$ python -q
>>> import numpy as np
>>> from numpy import linalg as LA
>>> np.set_printoptions(precision=2, suppress=True, linewidth=200)
>>> f = np.array([1, 1, 3, 2]) + 0.5
>>> J = np.outer(f, f) / (f @ f)
>>> J
array([[0.1 , 0.1 , 0.23, 0.16],
       [0.1 , 0.1 , 0.23, 0.16],
       [0.23, 0.23, 0.53, 0.38],
       [0.16, 0.16, 0.38, 0.27]])
>>> Uu, sig, Vh = LA.svd(J)
>>> evecs = Vh[:(sig > 1e-8).sum()]
>>> rng = np.random.default_rng(16)
>>> vec = J[2] + -1 * J[3] + rng.integers(2) * np.eye(4)[3]
>>> vec
array([0.07, 0.07, 0.15, 1.11])
>>> evecs.T @ evecs
array([[0.1 , 0.1 , 0.23, 0.16],
       [0.1 , 0.1 , 0.23, 0.16],
       [0.23, 0.23, 0.53, 0.38],
       [0.16, 0.16, 0.38, 0.27]])
>>> LA.matrix_rank(np.vstack([J, vec]))
np.int64(2)
>>> np.round(LA.norm(vec - evecs.T @ evecs @ vec), 2)
np.float64(0.85)
>>> np.diag(evecs.T @ evecs)
array([0.1 , 0.1 , 0.53, 0.27])
>>> np.allclose(evecs.T @ evecs @ vec, vec)
False
>>> lab = rng.permutation(4)
>>> lab
array([0, 1, 3, 2])
>>> other = J[lab][:, lab]
>>> np.round(np.sort(np.abs(LA.eigvals(other))), 2) + 0
array([0., 0., 0., 1.])
>>> np.diag(other)
array([0.1 , 0.1 , 0.27, 0.53])
>>> np.allclose(other, J)
False
>>> other
array([[0.1 , 0.1 , 0.16, 0.23],
       [0.1 , 0.1 , 0.16, 0.23],
       [0.16, 0.16, 0.27, 0.38],
       [0.23, 0.23, 0.38, 0.53]])
>>> W = np.array([[-1, 0, 2, 0, -2],
...     [-1, -1, -2, 2, -2],
...     [-2, 0, -2, 0, -2],
...     [2, -1, 1, -1, -2]])
>>> b = np.array([-1, -1, 2, -1, 2])
>>> hid = np.maximum(J @ W + b, 0)
>>> LA.matrix_rank(hid)
np.int64(2)
>>> (hid > 0).mean(axis=0)
array([0.  , 0.  , 1.  , 0.  , 0.75])
>>> basis = np.array([[5, -1], [7, -5], [8, -7], [-7, 2], [-3, 1]])
>>> W @ basis
array([[ 17, -15],
       [-36,  22],
       [-20,  14],
       [ 24,  -8]])
>>> arr = np.loadtxt("case5.csv", delimiter=",")
>>> arr
array([[13.,  3., -1.],
       [-2., -8.,  2.],
       [ 1., -1., -3.]])
>>> f = np.array([-1, -3, -3])
>>> other = arr + np.outer(f, np.eye(3)[2])
>>> LA.matrix_rank(LA.inv(other) - LA.inv(arr), tol=1e-8)
np.int64(1)
>>> LA.matrix_rank(other - arr)
np.int64(1)
>>> other
array([[13.,  3., -2.],
       [-2., -8., -1.],
       [ 1., -1., -6.]])
>>> K = np.loadtxt("dump.csv", delimiter=",")
>>> K
array([[-8.98, -0.02, -2.99],
       [-0.03,  0.13,  0.03],
       [-6.02,  0.  , -1.96]])
>>> P = np.triu(np.array([[8, 5, 1], [2, 3, 7], [2, 5, 7]]), 1) + np.eye(3)
>>> other = P @ K @ LA.inv(P)
>>> other
array([[  -15.15,    76.38,  -524.31],
       [  -42.17,   210.98, -1448.38],
       [   -6.02,    30.1 ,  -206.64]])
>>> round(LA.det(other), 2)
np.float64(-0.05)
>>> round(np.trace(other), 2), round(np.trace(K), 2)
(np.float64(-10.81), np.float64(-10.81))
>>> np.poly(other)
array([ 1.  , 10.81, -1.82,  0.05])
>>> np.diff(J, axis=0)
array([[ 0.  ,  0.  ,  0.  ,  0.  ],
       [ 0.13,  0.13,  0.3 ,  0.22],
       [-0.07, -0.07, -0.15, -0.11]])
>>> round(np.abs(J).max(), 2)
np.float64(0.53)
>>> np.round(LA.svd(J, compute_uv=False), 2) + 0
array([1., 0., 0., 0.])
>>> np.einsum("ii->", arr)
np.float64(2.0)
>>> np.round(LA.eigvals(arr).sum().real, 2)
np.float64(2.0)
>>> LA.eigvals(arr)
array([12.66, -7.19, -3.47])
>>> np.round(LA.det(2 * arr), 2), round(float(LA.det(arr)), 2)
(np.float64(2528.0), 316.0)
>>> G = K.T @ K
>>> np.diag(G)
array([116.88,   0.02,  12.78])
>>> feats = np.array([[-58.25, 51.64, -9.01],
...     [-58.93, 51.65, -10.24],
...     [-60.33, 49.85, -9.45],
...     [-59.98, 50.84, -10.69],
...     [-59.59, 50.45, -11.53],
...     [-59.37, 49.28, -9.84],
...     [-60.12, 49.0, -9.76],
...     [-59.66, 52.69, -8.79],
...     [-61.83, 51.51, -10.6],
...     [-60.96, 48.48, -9.98],
...     [-60.05, 49.01, -11.88]])
>>> np.kron(np.eye(2, dtype=int), K)
array([[-8.98, -0.02, -2.99, -0.  , -0.  , -0.  ],
       [-0.03,  0.13,  0.03, -0.  ,  0.  ,  0.  ],
       [-6.02,  0.  , -1.96, -0.  ,  0.  , -0.  ],
       [-0.  , -0.  , -0.  , -8.98, -0.02, -2.99],
       [-0.  ,  0.  ,  0.  , -0.03,  0.13,  0.03],
       [-0.  ,  0.  , -0.  , -6.02,  0.  , -1.96]])
>>> np.poly(K)
array([ 1.  , 10.81, -1.82,  0.05])
>>> G = np.cov(feats, rowvar=False)
>>> feats.std(axis=0)
array([0.91, 1.31, 0.92])
>>> round(np.corrcoef(feats[:, 0], feats[:, 1])[0, 1], 2)
np.float64(0.29)
>>> np.median(feats, axis=0)
array([-59.98,  50.45,  -9.98])
>>> other = np.array([[-6, -4], [4, -4]])
>>> A = np.kron(np.eye(2, dtype=int), other)
>>> A
array([[-6, -4,  0,  0],
       [ 4, -4,  0,  0],
       [ 0,  0, -6, -4],
       [ 0,  0,  4, -4]])
>>> other = A / np.sqrt((A ** 2).mean(axis=1, keepdims=True))
>>> LA.matrix_rank(A - A.mean(axis=1, keepdims=True))
np.int64(3)
>>> LA.norm(other, axis=1)
array([2., 2., 2., 2.])
>>> other[3]
array([ 0.  ,  0.  ,  1.41, -1.41])
>>> LA.matrix_rank(other) == LA.matrix_rank(A)
np.True_
>>> other = np.array([[1, 0], [1, 0]])
>>> basis = np.kron(other, A)
>>> LA.matrix_rank(basis)
np.int64(4)
>>> np.round(LA.norm(basis, 2), 2), round(float(LA.norm(other, 2) * LA.norm(A, 2)), 2)
(np.float64(10.47), 10.47)
>>> basis
array([[-6, -4,  0,  0,  0,  0,  0,  0],
       [ 4, -4,  0,  0,  0,  0,  0,  0],
       [ 0,  0, -6, -4,  0,  0,  0,  0],
       [ 0,  0,  4, -4,  0,  0,  0,  0],
       [-6, -4,  0,  0,  0,  0,  0,  0],
       [ 4, -4,  0,  0,  0,  0,  0,  0],
       [ 0,  0, -6, -4,  0,  0,  0,  0],
       [ 0,  0,  4, -4,  0,  0,  0,  0]])
>>> T = np.stack([basis, 4 * basis, basis[::-1]])
>>> LA.matrix_rank(T.reshape(3, -1))
np.int64(2)
>>> LA.matrix_rank(T)
array([4, 4, 4])
>>> (T @ basis.T).shape
(3, 8, 8)
>>> np.einsum("bij,cij->bc", T, T)
array([[ 336, 1344,    0],
       [1344, 5376,    0],
       [   0,    0,  336]])
>>> T.shape
(3, 8, 8)
>>> lab = rng.permutation(4)
>>> lab
array([2, 0, 3, 1])
>>> other = A[lab][:, lab]
>>> np.allclose(other, A)
False
>>> np.trace(other)
np.int64(-20)
>>> np.diag(other)
array([-6, -6, -4, -4])
>>> other = A[0, 0] * A[1:] - np.outer(A[1:, 0], A[0])
>>> other
array([[  0,  40,   0,   0],
       [  0,   0,  36,  24],
       [  0,   0, -24,  24]])
>>> A[:, 0] / A[0, 0]
array([ 1.  , -0.67, -0.  , -0.  ])
>>> F = np.load("x.npy")
>>> F
array([[ 0, -1,  2],
       [-1, -2,  1],
       [-1, -2,  1],
       [ 2,  1,  4]])
>>> LA.lstsq(F[:-1].T, F[-1])[2]
np.int32(2)
>>> np.unique(F.round(6), axis=0).shape
(3, 3)
>>> round(np.trace(LA.pinv(F) @ F), 2)
np.float64(2.0)
>>> F @ LA.pinv(F) @ F
array([[ 0., -1.,  2.],
       [-1., -2.,  1.],
       [-1., -2.,  1.],
       [ 2.,  1.,  4.]])
>>> np.abs(np.diag(LA.qr(F)[1])) > 1e-9
array([ True,  True, False])
